% python3 -q
>>> import numpy as np
>>> np.set_printoptions(suppress=True, linewidth=160)
>>> A2 = np.array([[0, 7, 1], [6, 1, 5], [6, 8, 9], [3, 6, 0], [6, 0, 6]])
>>> W2 = np.array([[0, 1, 0, -1, 2, -1, 2],
...     [1, -1, 0, 1, 1, -1, 0],
...     [-2, 2, -1, -2, -1, -1, -1]])
>>> arr = A2 @ W2
>>> print(arr)
[[  5  -5  -1   5   6  -8  -1]
 [ -9  15  -5 -15   8 -12   7]
 [-10  16  -9 -16  11 -23   3]
 [  6  -3   0   3  12  -9   6]
 [-12  18  -6 -18   6 -12   6]]
>>> print(np.round(arr @ np.linalg.pinv(arr) @ arr, 2) + 0)
[[  5.  -5.  -1.   5.   6.  -8.  -1.]
 [ -9.  15.  -5. -15.   8. -12.   7.]
 [-10.  16.  -9. -16.  11. -23.   3.]
 [  6.  -3.   0.   3.  12.  -9.   6.]
 [-12.  18.  -6. -18.   6. -12.   6.]]
>>> print(round(np.trace(np.linalg.pinv(arr) @ arr), 2))
3.0
>>> print(np.allclose(arr[:-1].T @ np.linalg.lstsq(arr[:-1].T, arr[-1])[0], arr[-1]))
True
>>> print(np.round(np.linalg.norm(arr[1] - arr[4]), 2))
5.74
>>> print(np.round(np.linalg.norm(arr, axis=0), 2))
[19.65 28.97 11.96 28.97 20.02 31.02 11.45]
>>> print(np.round(np.linalg.norm(arr, axis=1), 2))
[13.3  28.51 36.77 17.75 32.31]
>>> print(np.round(np.linalg.norm(arr, 1), 2), round(float(np.linalg.norm(arr, np.inf)), 2))
64.0 88.0
>>> x0 = np.array([0, 2, 3, 1, 3, 0, 1])
>>> print(np.linalg.norm(arr @ x0) <= np.linalg.norm(arr, 2) * np.linalg.norm(x0) + 1e-9)
True
>>> print(np.einsum("ij,j->i", arr, x0))
[ 9 31 25 39 24]
>>> print(arr * x0)
[[  0 -10  -3   5  18   0  -1]
 [  0  30 -15 -15  24   0   7]
 [  0  32 -27 -16  33   0   3]
 [  0  -6   0   3  36   0   6]
 [  0  36 -18 -18  18   0   6]]
